$ ipython --no-banner

In [1]: import numpy as np

In [2]: np.set_printoptions(precision=2, suppress=True, linewidth=160)

In [3]: arr = np.load("sample12.npy")

In [4]: print(arr)
[[ 0.07 -2.71 -1.28]
 [ 0.27  2.46  1.7 ]
 [-1.62  1.74 -1.83]
 [ 1.31  2.44  1.16]
 [ 1.45 -2.18 -1.48]
 [ 2.69 -0.24 -1.32]
 [-2.34 -1.75  0.68]
 [ 2.44  1.74  0.07]
 [-1.76 -1.76  1.67]
 [ 0.71  1.3   2.61]
 [-2.02 -1.34 -1.76]
 [ 1.7  -2.39 -0.64]]

In [5]: Xs = arr - arr.mean(axis=0)

In [6]: evecs = np.linalg.svd(Xs)[2][:2]

In [7]: Y = Xs - Xs @ evecs.T @ evecs

In [8]: print(np.round(np.cov(Xs @ evecs.T, rowvar=False), 2) + 0)
[[5.03 0.  ]
 [0.   3.07]]

In [9]: print(Y.std(axis=0))
[0.35 0.62 0.98]

In [10]: print((Xs @ evecs.T).std(axis=0))
[2.15 1.68]

In [11]: Xs = arr - arr.mean(axis=0)

In [12]: left, s, VT = np.linalg.svd(Xs, full_matrices=False)

In [13]: print(np.linalg.matrix_rank(Xs))
3

In [14]: print(VT[0] * np.sign(VT[0, np.abs(VT[0]).argmax()]))
[0.35 0.85 0.41]

In [15]: G = np.cov(arr, rowvar=False)

In [16]: print(G)
[[ 3.19  0.79 -0.07]
 [ 0.79  4.09  1.27]
 [-0.07  1.27  2.43]]

In [17]: print(np.argsort(-arr.std(axis=0).round(6), kind="stable"))
[1 0 2]

In [18]: print(np.median(arr, axis=0))
[ 0.49 -0.79 -0.29]

In [19]: print(np.linalg.eigvalsh(G)[::-1])
[5.03 3.07 1.6 ]

In [20]: print(np.polyfit(arr[:, 2], arr[:, 0], 1))
[-0.03  0.24]

In [21]: print(np.corrcoef(arr.T))
[[ 1.    0.22 -0.03]
 [ 0.22  1.    0.4 ]
 [-0.03  0.4   1.  ]]

In [22]: print(G.shape)
(3, 3)

In [23]: left, s, VT = np.linalg.svd(G, full_matrices=False)

In [24]: print(np.abs(left[:, 0]).round(6).argmax())
1

In [25]: print(round(float(np.sqrt((s ** 2).sum())), 2), round(float(np.linalg.norm(G)), 2))
6.11 6.11

In [26]: print(np.round(left.T @ left, 2) + 0)
[[1. 0. 0.]
 [0. 1. 0.]
 [0. 0. 1.]]

In [27]: print((s > 1e-8).sum())
3

In [28]: print(s / s[0])
[1.   0.61 0.32]

In [29]: E = np.array([[0.0, 3.0, 1.0, 3.0],
    ...:     [3.0, 0.0, 0.0, 0.0],
    ...:     [1.0, 0.0, 0.0, 0.0],
    ...:     [3.0, 0.0, 0.0, 0.0]])

In [30]: rng = np.random.default_rng(39)

In [31]: z = rng.permutation(4)

In [32]: print(z)
[2 3 0 1]

In [33]: Y = E[z][:, z]

In [34]: print(np.round(np.sort(np.abs(np.linalg.eigvals(Y))), 2) + 0)
[0.   0.   4.36 4.36]

In [35]: print(np.diag(Y))
[0. 0. 0. 0.]

In [36]: print(np.trace(Y))
0.0

In [37]: print(Y)
[[0. 0. 1. 0.]
 [0. 0. 3. 0.]
 [1. 3. 0. 3.]
 [0. 0. 3. 0.]]

In [38]: Y = np.array([[2, -1], [1, 0], [-1, -1], [1, -2]])

In [39]: print(np.einsum("ij->j", E))
[7. 3. 1. 3.]

In [40]: print(E @ Y)
[[ 5. -7.]
 [ 6. -3.]
 [ 2. -1.]
 [ 6. -3.]]

In [41]: print(np.einsum("ik,kj->ij", E, Y))
[[ 5. -7.]
 [ 6. -3.]
 [ 2. -1.]
 [ 6. -3.]]

In [42]: print(np.vstack([E, Y.T]).shape)
(6, 4)

In [43]: print(np.einsum("ik,kj->ji", E, Y))
[[ 5.  6.  2.  6.]
 [-7. -3. -1. -3.]]

In [44]: print(np.linalg.matrix_rank(E @ Y))
2

In [45]: print(Y.T @ E.T)
[[ 5.  6.  2.  6.]
 [-7. -3. -1. -3.]]

In [46]: print(np.linalg.matrix_power(E, 3))
[[ 0. 57. 19. 57.]
 [57.  0.  0.  0.]
 [19.  0.  0.  0.]
 [57.  0.  0.  0.]]

In [47]: print((E + E.T) / 2)
[[0. 3. 1. 3.]
 [3. 0. 0. 0.]
 [1. 0. 0. 0.]
 [3. 0. 0. 0.]]

In [48]: print(np.round(np.linalg.det(E), 2))
0.0

In [49]: print(np.sort(np.abs(np.linalg.eigvals(E))))
[0.   0.   4.36 4.36]

In [50]: print(np.trace(E))
0.0

In [51]: print(np.round(np.abs(np.linalg.eigvals(E)).max(), 2))
4.36

In [52]: print([round(float(x), 2) for x in np.linalg.svd(E, compute_uv=False)[:3]])
[4.36, 4.36, 0.0]

In [53]: print(np.round(np.linalg.norm(E, 2) / np.linalg.norm(E), 2))
0.71

In [54]: print(np.linalg.cond(E) > 100)
True

In [55]: print(np.argsort(-np.linalg.norm(E, axis=0).round(6), kind="stable")[:3])
[0 1 3]

In [56]: print(np.linalg.matrix_rank(E, rtol=0.1))
2

In [57]: rk = np.linalg.matrix_rank(E)

In [58]: print(rk)
2

In [59]: null = np.linalg.svd(E)[2][rk:].T

In [60]: print(np.linalg.matrix_rank(E.T @ E), np.linalg.matrix_rank(E @ E.T))
2 2

In [61]: print([int(np.linalg.matrix_rank(np.delete(E, i, axis=0))) for i in range(4)])
[1, 2, 2, 2]

In [62]: print(null.shape)
(4, 2)

In [63]: print(null @ null.T)
[[ 0.    0.    0.    0.  ]
 [ 0.    0.53 -0.16 -0.47]
 [ 0.   -0.16  0.95 -0.16]
 [ 0.   -0.47 -0.16  0.53]]

In [64]: Z = np.array([[1, -2, 2], [-1, -3, -2], [3, -1, -4]])

In [65]: A = (rng.random((16, 3)) < 0.25) @ Z

In [66]: print(A)
[[ 1 -2  2]
 [ 2 -4 -6]
 [ 0  0  0]
 [ 2 -4 -6]
 [ 1 -2  2]
 [ 3 -1 -4]
 [ 0  0  0]
 [ 0  0  0]
 [ 3 -1 -4]
 [ 0  0  0]
 [ 4 -3 -2]
 [ 0  0  0]
 [-1 -3 -2]
 [ 3 -1 -4]
 [ 3 -1 -4]
 [ 1 -2  2]]

In [67]: # rows 1 and 3 are equal

In [68]: z = rng.permutation(3)

In [69]: Y = A[:, z] * rng.choice([-1, 1], 3)

In [70]: print(Y)
[[-2 -1 -2]
 [-4 -2  6]
 [ 0  0  0]
 [-4 -2  6]
 [-2 -1 -2]
 [-1 -3  4]
 [ 0  0  0]
 [ 0  0  0]
 [-1 -3  4]
 [ 0  0  0]
 [-3 -4  2]
 [ 0  0  0]
 [-3  1  2]
 [-1 -3  4]
 [-1 -3  4]
 [-2 -1 -2]]

In [71]: left, _, VT = np.linalg.svd(A.T @ Y)

In [72]: print(np.round(np.linalg.lstsq(A, Y)[0], 2) + 0)
[[ 0. -1.  0.]
 [ 1.  0.  0.]
 [ 0.  0. -1.]]

In [73]: print(z)
[1 0 2]

In [74]: print(np.round(left @ VT, 2) + 0)
[[ 0. -1.  0.]
 [ 1.  0.  0.]
 [ 0.  0. -1.]]

In [75]: vec = np.array([1, 3, 1])

In [76]: target = A @ vec

In [77]: c, lr = np.zeros(3), 1 / np.linalg.norm(A, 2) ** 2

In [78]: for i in range(50):
    ...:     c -= lr * A.T @ (A @ c - target)
    ...:     if i % 10 == 0: print(i, round(np.linalg.norm(A @ c - target), 2))
    ...: 
0 12.6
10 4.38
20 1.67
30 0.65
40 0.26

In [79]: print(round(float(np.linalg.cond(A)), 2))
3.36

In [80]: W0 = np.array([[0, 1, 1], [1, 0, 1], [1, 1, 0]])

In [81]: vals, evecs = np.linalg.eigh(W0)

In [82]: print(np.unique(vals.round(6) + 0, return_counts=True)[1])
[2 1]

In [83]: print(np.round(evecs.T @ evecs, 2) + 0)
[[1. 0. 0.]
 [0. 1. 0.]
 [0. 0. 1.]]

In [84]: print(np.round(evecs @ np.diag(vals) @ evecs.T, 2) + 0)
[[0. 1. 1.]
 [1. 0. 1.]
 [1. 1. 0.]]

In [85]: print(np.linalg.eigvalsh(W0 + 2 * np.eye(3)))
[1. 1. 4.]

In [86]: print(np.linalg.eigvalsh(W0 @ W0))
[1. 1. 4.]

In [87]: print(np.linalg.svd(W0, compute_uv=False))
[2. 1. 1.]

In [88]: print(np.abs(evecs[:, -1]).round(6).argmax())
0

In [89]: print(vals)
[-1. -1.  2.]

In [90]: print(vals.sum(), np.trace(W0))
0.0 0

In [91]: Xs = (arr - arr.mean(axis=0)) / arr.std(axis=0)

In [92]: print(np.argwhere(np.abs(Xs) > 2))
[]

In [93]: c = np.linalg.lstsq(np.delete(Xs, 2, axis=1), Xs[:, 2])[0]

In [94]: print(c)
[-0.12  0.43]

In [95]: Y = np.linalg.invert(W0)
AttributeError: module 'numpy.linalg' has no attribute 'invert'


In [96]: Y = np.linalg.inv(W0)

In [97]: print(np.linalg.inv(Y))
[[-0.  1.  1.]
 [ 1.  0.  1.]
 [ 1.  1.  0.]]

In [98]: print(round(float(np.linalg.det(W0) * np.linalg.det(Y)), 2))
1.0

In [99]: print(round(float(np.linalg.slogdet(W0)[0]), 2))
1.0

In [100]: u = np.array([-4, 4, 3, 2]) + 0.5

In [101]: m1 = np.outer(u, u) / (u @ u)

In [102]: print(m1)
[[ 0.24 -0.31 -0.24 -0.17]
 [-0.31  0.4   0.31  0.22]
 [-0.24  0.31  0.24  0.17]
 [-0.17  0.22  0.17  0.12]]

In [103]: left, s, VT = np.linalg.svd(m1)

In [104]: evecs = VT[:(s > 1e-8).sum()]

In [105]: vec = m1[1] + 5 * m1[3] + rng.integers(2) * np.eye(4)[1]

In [106]: print(vec)
[-1.17  2.5   1.17  0.83]

In [107]: print(evecs.T @ evecs)
[[ 0.24 -0.31 -0.24 -0.17]
 [-0.31  0.4   0.31  0.22]
 [-0.24  0.31  0.24  0.17]
 [-0.17  0.22  0.17  0.12]]

In [108]: print(np.round(np.linalg.norm(vec - evecs.T @ evecs @ vec), 2))
0.78

In [109]: rk = np.linalg.matrix_rank(m1)

In [110]: print(rk)
1

In [111]: null = np.linalg.svd(m1)[2][rk:].T

In [112]: print([int(np.linalg.matrix_rank(m1[:i])) for i in range(1, len(m1) + 1)])
[1, 1, 1, 1]

In [113]: print(null @ null.T)
[[ 0.76  0.31  0.24  0.17]
 [ 0.31  0.6  -0.31 -0.22]
 [ 0.24 -0.31  0.76 -0.17]
 [ 0.17 -0.22 -0.17  0.88]]

In [114]: print(np.allclose(m1 @ null, 0))
True

In [115]: print([int(np.linalg.matrix_rank(np.delete(m1, i, axis=0))) for i in range(4)])
[1, 1, 1, 1]

In [116]: print(np.round(m1 @ null, 2) + 0)
[[0. 0. 0.]
 [0. 0. 0.]
 [0. 0. 0.]
 [0. 0. 0.]]
